$ python -q
>>> import numpy as np
>>> from numpy import linalg as LA
>>> np.set_printoptions(suppress=True, linewidth=160)
>>> out = np.array([[-3, -6], [5, -3], [-1, 6]])
>>> arr = np.tile(out, (2, 3))
>>> arr
array([[-3, -6, -3, -6, -3, -6],
       [ 5, -3,  5, -3,  5, -3],
       [-1,  6, -1,  6, -1,  6],
       [-3, -6, -3, -6, -3, -6],
       [ 5, -3,  5, -3,  5, -3],
       [-1,  6, -1,  6, -1,  6]])
>>> round(LA.norm(arr, 2) / LA.norm(arr), 1)
np.float64(0.8)
>>> def softmax(z):
...     e = np.exp(z - z.max(axis=-1, keepdims=True))
...     return e / e.sum(axis=-1, keepdims=True)
... 
>>> np.round(softmax(10 * arr[4]), 1) + 0
array([0.3, 0. , 0.3, 0. , 0.3, 0. ])
>>> np.round(softmax(arr[4] + 2), 1) + 0
array([0.3, 0. , 0.3, 0. , 0.3, 0. ])
>>> np.round(softmax(arr).sum(axis=1), 1)
array([1., 1., 1., 1., 1., 1.])
>>> np.round(softmax(arr[4]), 1) + 0
array([0.3, 0. , 0.3, 0. , 0.3, 0. ])
>>> att = arr @ arr.T / np.sqrt(6)
>>> print(softmax(att)[4] @ arr)
[ 5. -3.  5. -3.  5. -3.]
>>> np.round(softmax(att), 1) + 0
array([[0.5, 0. , 0. , 0.5, 0. , 0. ],
       [0. , 0.5, 0. , 0. , 0.5, 0. ],
       [0. , 0. , 0.5, 0. , 0. , 0.5],
       [0.5, 0. , 0. , 0.5, 0. , 0. ],
       [0. , 0.5, 0. , 0. , 0.5, 0. ],
       [0. , 0. , 0.5, 0. , 0. , 0.5]])
>>> M = np.loadtxt("test11.csv", delimiter=",")
>>> M
array([[  2.,  -5.,  -8.],
       [  8.,  -2.,   4.],
       [  2.,  -4.,   8.],
       [ -1.,   5.,  -4.],
       [ -9.,  -5.,   2.],
       [ -6.,  -6.,  -1.],
       [  9.,  -5.,  -9.],
       [  9.,   2.,   5.],
       [  4.,   3.,  -1.],
       [ -6.,  -3., -12.]])
>>> vec = np.array([1, 0, 0])
>>> target = M @ vec
>>> print(np.round(LA.lstsq(M, target)[0], 1) + 0)
[1. 0. 0.]
>>> rng = np.random.default_rng(631240)
>>> target = target + 0.3 * rng.normal(size=10)
>>> target.round(1)
array([ 2.2,  8. ,  2.3, -0.8, -9. , -5.7,  8.9,  9.1,  4.4, -5.5])
>>> beta, *_ = LA.lstsq(M, target)
>>> beta.round()
array([ 1., -0., -0.])
>>> [round(float(LA.norm(LA.solve(M.T @ M + lam * np.eye(3), M.T @ target))), 2) for lam in (0, 1, 10, 100)]
[1.0, 1.0, 0.98, 0.8]
